$ python -q
>>> import numpy as np
>>> from numpy import linalg as LA
>>> np.set_printoptions(suppress=True, linewidth=120)
>>> m1 = np.array([[0, 0, 2, 0, 0],
...     [0, 1, 0, 0, 0],
...     [0, 0, 0, 0, 0],
...     [0, 0, 0, 0, 2],
...     [3, 0, 0, 0, 0]])
>>> print(np.round(m1 @ LA.pinv(m1) @ m1, 1))
[[0. 0. 2. 0. 0.]
 [0. 1. 0. 0. 0.]
 [0. 0. 0. 0. 0.]
 [0. 0. 0. 0. 2.]
 [3. 0. 0. 0. 0.]]
>>> print(round(np.trace(LA.pinv(m1) @ m1), 1))
4.0
>>> print(np.allclose(m1[:-1].T @ LA.lstsq(m1[:-1].T, m1[-1])[0], m1[-1]))
False
>>> print(np.unique(m1.round(6), axis=0).shape)
(5, 5)
>>> print(np.round(LA.eigvals(m1), 1))
[0. 0. 0. 1. 0.]
>>> print(round(float(LA.det(m1[::-1])), 1))
0.0
>>> print(round(LA.eigvals(m1).sum().real, 1))
1.0
>>> print(round(LA.det(m1.T), 1))
0.0
>>> print(np.kron(np.eye(2, dtype=int), m1))
[[0 0 2 0 0 0 0 0 0 0]
 [0 1 0 0 0 0 0 0 0 0]
 [0 0 0 0 0 0 0 0 0 0]
 [0 0 0 0 2 0 0 0 0 0]
 [3 0 0 0 0 0 0 0 0 0]
 [0 0 0 0 0 0 0 2 0 0]
 [0 0 0 0 0 0 1 0 0 0]
 [0 0 0 0 0 0 0 0 0 0]
 [0 0 0 0 0 0 0 0 0 2]
 [0 0 0 0 0 3 0 0 0 0]]
>>> Uu, sigma, Vh = LA.svd(m1)
>>> evecs = Vh[:(sigma > 1e-8).sum()]
>>> rng = np.random.default_rng(431777)
>>> x0 = m1[1] + 2 * m1[2] + rng.integers(2) * np.eye(5)[4]
>>> print(x0)
[0. 1. 0. 0. 1.]
>>> print(round(LA.norm(x0 - evecs.T @ evecs @ x0), 1))
0.0
>>> print(np.diag(evecs.T @ evecs))
[1. 1. 1. 0. 1.]
>>> M2 = np.array([[-1, -2, 2, 2, 0, -1, -1, -2, 2, 0, 0, -1],
...     [-1, -1, -1, 1, 0, 1, -1, 0, 2, 0, 1, 0],
...     [1, 2, -1, 2, 1, -1, 1, -2, -2, -1, -1, -1],
...     [-2, 1, 0, 1, -1, 1, 1, -2, -1, 1, -2, -1],
...     [-2, -1, 2, 1, 1, -1, 0, 0, 1, -1, 2, -2],
...     [-2, -2, -2, 1, -2, 2, 0, -2, 1, 1, 0, 2],
...     [2, -1, 2, -1, -2, 1, 0, -2, -1, 0, 2, 0],
...     [0, 2, -1, -1, 2, 2, 1, -1, 2, 1, 1, 2],
...     [-2, -1, 0, 1, -2, -1, 0, -2, 0, 2, 0, 1],
...     [0, 1, 0, -2, 1, 2, -2, -2, -2, 0, -1, -1],
...     [1, 2, -2, 0, 2, 2, -2, 2, 1, -2, -1, -2],
...     [0, -2, 2, 0, -2, 0, -2, 0, 0, -1, -1, -1]])
>>> X = M2 - M2.T
>>> print(X)
[[ 0 -1  1  4  2  1 -3 -2  4  0 -1 -1]
 [ 1  0 -3  0  1  3  0 -2  3 -1 -1  2]
 [-1  3  0  2 -1  1 -1 -1 -2 -1  1 -3]
 [-4  0 -2  0 -2  0  2 -1 -2  3 -2 -1]
 [-2 -1  1  2  0  1  2 -2  3 -2  0  0]
 [-1 -3 -1  0 -1  0 -1 -4  2 -1 -2  2]
 [ 3  0  1 -2 -2  1  0 -3 -1  2  4  2]
 [ 2  2  1  1  2  4  3  0  4  3 -1  2]
 [-4 -3  2  2 -3 -2  1 -4  0  4 -1  1]
 [ 0  1  1 -3  2  1 -2 -3 -4  0  1  0]
 [ 1  1 -1  2  0  2 -4  1  1 -1  0 -1]
 [ 1 -2  3  1  0 -2 -2 -2 -1  0  1  0]]
>>> Q, evecs = LA.qr(X[:, :4])[0], LA.qr(X[:, 4:])[0]
>>> sigma = LA.svd(Q.T @ evecs, compute_uv=False)
>>> print(round(LA.norm(Q @ Q.T - evecs @ evecs.T, 2), 1))
1.0
>>> M = np.load("data.npy")
>>> print(M)
[[ 0  0  0  0  0  0  0  0  0  0  0  0  0  0]
 [ 3  1  2  2  1  3  3  2  3  2  0  3  0  1]
 [ 3  1  2  2  1  3  3  2  3  2  0  3  0  1]
 [ 3  1  2  2  1  3  3  2  3  2  0  3  0  1]
 [ 0  0  0  0  0  0  0  0  0  0  0  0  0  0]
 [-6 -2 -4 -4 -2 -6 -6 -4 -6 -4  0 -6  0 -2]
 [-6 -2 -4 -4 -2 -6 -6 -4 -6 -4  0 -6  0 -2]
 [ 3  1  2  2  1  3  3  2  3  2  0  3  0  1]
 [ 9  3  6  6  3  9  9  6  9  6  0  9  0  3]]
>>> def softmax(z):
...     e = np.exp(z - z.max(axis=-1, keepdims=True))
...     return e / e.sum(axis=-1, keepdims=True)
... 
>>> print(np.round(softmax(10 * M[1]), 1) + 0)
[0.2 0.  0.  0.  0.  0.2 0.2 0.  0.2 0.  0.  0.2 0.  0. ]
>>> print(np.round(softmax(M[1] + -3), 1) + 0)
[0.1 0.  0.1 0.1 0.  0.1 0.1 0.1 0.1 0.1 0.  0.1 0.  0. ]
>>> att = M @ M.T / np.sqrt(14)
>>> print(np.round(softmax(att)[1] @ M, 1))
[9. 3. 6. 6. 3. 9. 9. 6. 9. 6. 0. 9. 0. 3.]
>>> print(np.round(softmax(att), 1) + 0)
[[0.1 0.1 0.1 0.1 0.1 0.1 0.1 0.1 0.1]
 [0.  0.  0.  0.  0.  0.  0.  0.  1. ]
 [0.  0.  0.  0.  0.  0.  0.  0.  1. ]
 [0.  0.  0.  0.  0.  0.  0.  0.  1. ]
 [0.1 0.1 0.1 0.1 0.1 0.1 0.1 0.1 0.1]
 [0.  0.  0.  0.  0.  0.5 0.5 0.  0. ]
 [0.  0.  0.  0.  0.  0.5 0.5 0.  0. ]
 [0.  0.  0.  0.  0.  0.  0.  0.  1. ]
 [0.  0.  0.  0.  0.  0.  0.  0.  1. ]]
>>> print(np.round(softmax(att + np.triu(np.full(att.shape, -np.inf), 1)), 1) + 0)
[[1.  0.  0.  0.  0.  0.  0.  0.  0. ]
 [0.  1.  0.  0.  0.  0.  0.  0.  0. ]
 [0.  0.5 0.5 0.  0.  0.  0.  0.  0. ]
 [0.  0.3 0.3 0.3 0.  0.  0.  0.  0. ]
 [0.2 0.2 0.2 0.2 0.2 0.  0.  0.  0. ]
 [0.  0.  0.  0.  0.  1.  0.  0.  0. ]
 [0.  0.  0.  0.  0.  0.5 0.5 0.  0. ]
 [0.  0.2 0.2 0.2 0.  0.  0.  0.2 0. ]
 [0.  0.  0.  0.  0.  0.  0.  0.  1. ]]
